% ipython --no-banner

In [1]: import numpy as np

In [2]: import numpy.linalg as la

In [3]: np.set_printoptions(precision=1, suppress=True, linewidth=160)

In [4]: def rd(a):
   ...:     return np.round(a, 1) + 0
   ...: 

In [5]: mat = np.load("dump.npy")

In [6]: print(mat)
[[7 0 0 0 0 0 0 0 0 0 0 0]
 [0 4 0 0 0 0 0 0 0 0 0 0]
 [0 0 1 0 0 0 0 0 0 0 0 0]
 [0 0 0 6 0 0 0 0 0 0 0 0]
 [0 0 0 0 0 0 0 0 0 0 0 0]
 [0 0 0 0 0 1 0 0 0 0 0 0]
 [0 0 0 0 0 0 4 0 0 0 0 0]
 [0 0 0 0 0 0 0 5 0 0 0 0]
 [0 0 0 0 0 0 0 0 8 0 0 0]
 [0 0 0 0 0 0 0 0 0 8 0 0]
 [0 0 0 0 0 0 0 0 0 0 2 0]
 [0 0 0 0 0 0 0 0 0 0 0 1]]

In [7]: print(la.lstsq(mat[:-1].T, mat[-1])[2])
10

In [8]: print(rd(mat @ la.pinv(mat) @ mat))
[[7. 0. 0. 0. 0. 0. 0. 0. 0. 0. 0. 0.]
 [0. 4. 0. 0. 0. 0. 0. 0. 0. 0. 0. 0.]
 [0. 0. 1. 0. 0. 0. 0. 0. 0. 0. 0. 0.]
 [0. 0. 0. 6. 0. 0. 0. 0. 0. 0. 0. 0.]
 [0. 0. 0. 0. 0. 0. 0. 0. 0. 0. 0. 0.]
 [0. 0. 0. 0. 0. 1. 0. 0. 0. 0. 0. 0.]
 [0. 0. 0. 0. 0. 0. 4. 0. 0. 0. 0. 0.]
 [0. 0. 0. 0. 0. 0. 0. 5. 0. 0. 0. 0.]
 [0. 0. 0. 0. 0. 0. 0. 0. 8. 0. 0. 0.]
 [0. 0. 0. 0. 0. 0. 0. 0. 0. 8. 0. 0.]
 [0. 0. 0. 0. 0. 0. 0. 0. 0. 0. 2. 0.]
 [0. 0. 0. 0. 0. 0. 0. 0. 0. 0. 0. 1.]]

In [9]: print(rd(np.trace(la.pinv(mat) @ mat)))
11.0

In [10]: print(mat @ mat.T)
[[49  0  0  0  0  0  0  0  0  0  0  0]
 [ 0 16  0  0  0  0  0  0  0  0  0  0]
 [ 0  0  1  0  0  0  0  0  0  0  0  0]
 [ 0  0  0 36  0  0  0  0  0  0  0  0]
 [ 0  0  0  0  0  0  0  0  0  0  0  0]
 [ 0  0  0  0  0  1  0  0  0  0  0  0]
 [ 0  0  0  0  0  0 16  0  0  0  0  0]
 [ 0  0  0  0  0  0  0 25  0  0  0  0]
 [ 0  0  0  0  0  0  0  0 64  0  0  0]
 [ 0  0  0  0  0  0  0  0  0 64  0  0]
 [ 0  0  0  0  0  0  0  0  0  0  4  0]
 [ 0  0  0  0  0  0  0  0  0  0  0  1]]

In [11]: print(mat.T @ mat)
[[49  0  0  0  0  0  0  0  0  0  0  0]
 [ 0 16  0  0  0  0  0  0  0  0  0  0]
 [ 0  0  1  0  0  0  0  0  0  0  0  0]
 [ 0  0  0 36  0  0  0  0  0  0  0  0]
 [ 0  0  0  0  0  0  0  0  0  0  0  0]
 [ 0  0  0  0  0  1  0  0  0  0  0  0]
 [ 0  0  0  0  0  0 16  0  0  0  0  0]
 [ 0  0  0  0  0  0  0 25  0  0  0  0]
 [ 0  0  0  0  0  0  0  0 64  0  0  0]
 [ 0  0  0  0  0  0  0  0  0 64  0  0]
 [ 0  0  0  0  0  0  0  0  0  0  4  0]
 [ 0  0  0  0  0  0  0  0  0  0  0  1]]
